% ipython --no-banner

In [1]: import numpy as np

In [2]: import numpy.linalg as la

In [3]: np.set_printoptions(precision=2, suppress=True, linewidth=140, floatmode="fixed")

In [4]: F = np.loadtxt("sample9.csv", delimiter=",")

In [5]: print(F)
[[ 2.00  0.00  0.00 -2.00]
 [ 0.00  0.00  2.00  0.00]
 [ 0.00  0.00  1.00  0.00]
 [ 0.00  0.00  0.00  0.00]]

In [6]: # 2 groups of indices that never mix

In [7]: print(np.argsort(-la.norm(F, axis=0).round(6), kind="stable")[:3])
[2 0 3]

In [8]: print(la.matrix_rank(F, rtol=0.1))
2

In [9]: print(la.cond(F) > 100)
True

In [10]: K = np.load("case5.npy")

In [11]: print(K)
[[  5 -15  -4]
 [ -1   3  -3]
 [ -2   6  -2]
 [ -4  12   5]]

In [12]: def softmax(z):
    ...:     e = np.exp(z - z.max(axis=-1, keepdims=True))
    ...:     return e / e.sum(axis=-1, keepdims=True)
    ...: 

In [13]: print(np.round(softmax(K[0] + -3), 2) + 0)
[1.00 0.00 0.00]

In [14]: print(np.round(softmax(K[0]), 2) + 0)
[1.00 0.00 0.00]

In [15]: S = K @ K.T / np.sqrt(3)

In [16]: print(softmax(S)[0] @ K)
[  5.00 -15.00  -4.00]

In [17]: print(np.round(la.svd(K, compute_uv=False), 2) + 0)
[22.03  5.36  0.00]

In [18]: la.rank(K)
AttributeError: module 'numpy.linalg' has no attribute 'rank'


In [19]: print(K.sum(axis=1))
[-14  -1   2  13]

In [20]: print(np.count_nonzero(K))
12

In [21]: print(np.diff(K, axis=0))
[[-6 18  1]
 [-1  3  1]
 [-2  6  7]]

In [22]: print(la.matrix_rank(K))
2

In [23]: U, sigma, vt = la.svd(K)

In [24]: print(sigma.round(2) + 0)
[22.03  5.36  0.00]

In [25]: print(np.argmax(sigma[:-1] / (sigma[1:] + 1e-6)) + 1)
2

In [26]: B = U[:, :2] @ np.diag(sigma[:2]) @ vt[:2]

In [27]: print(round(np.abs(K - B).max(), 2))
0.0

In [28]: print(round(la.norm(K - B, 2), 2), round(sigma[2], 2))
0.0 0.0

In [29]: print(la.matrix_rank(K, rtol=0.05))
2

In [30]: print(B)
[[  5.00 -15.00  -4.00]
 [ -1.00   3.00  -3.00]
 [ -2.00   6.00  -2.00]
 [ -4.00  12.00   5.00]]

In [31]: print(np.allclose(K[:-1].T @ la.lstsq(K[:-1].T, K[-1])[0], K[-1]))
True

In [32]: print(K @ la.pinv(K) @ K)
[[  5.00 -15.00  -4.00]
 [ -1.00   3.00  -3.00]
 [ -2.00   6.00  -2.00]
 [ -4.00  12.00   5.00]]

In [33]: print(np.unique(K.round(6), axis=0).shape)
(4, 3)

In [34]: f = np.array([1, -1, -1])

In [35]: print(np.cross(K[0, :3], K[1, :3]))
[57 19  0]

In [36]: print(np.correlate(K[0], K[1], "full"))
[-15  60 -38   3   4]
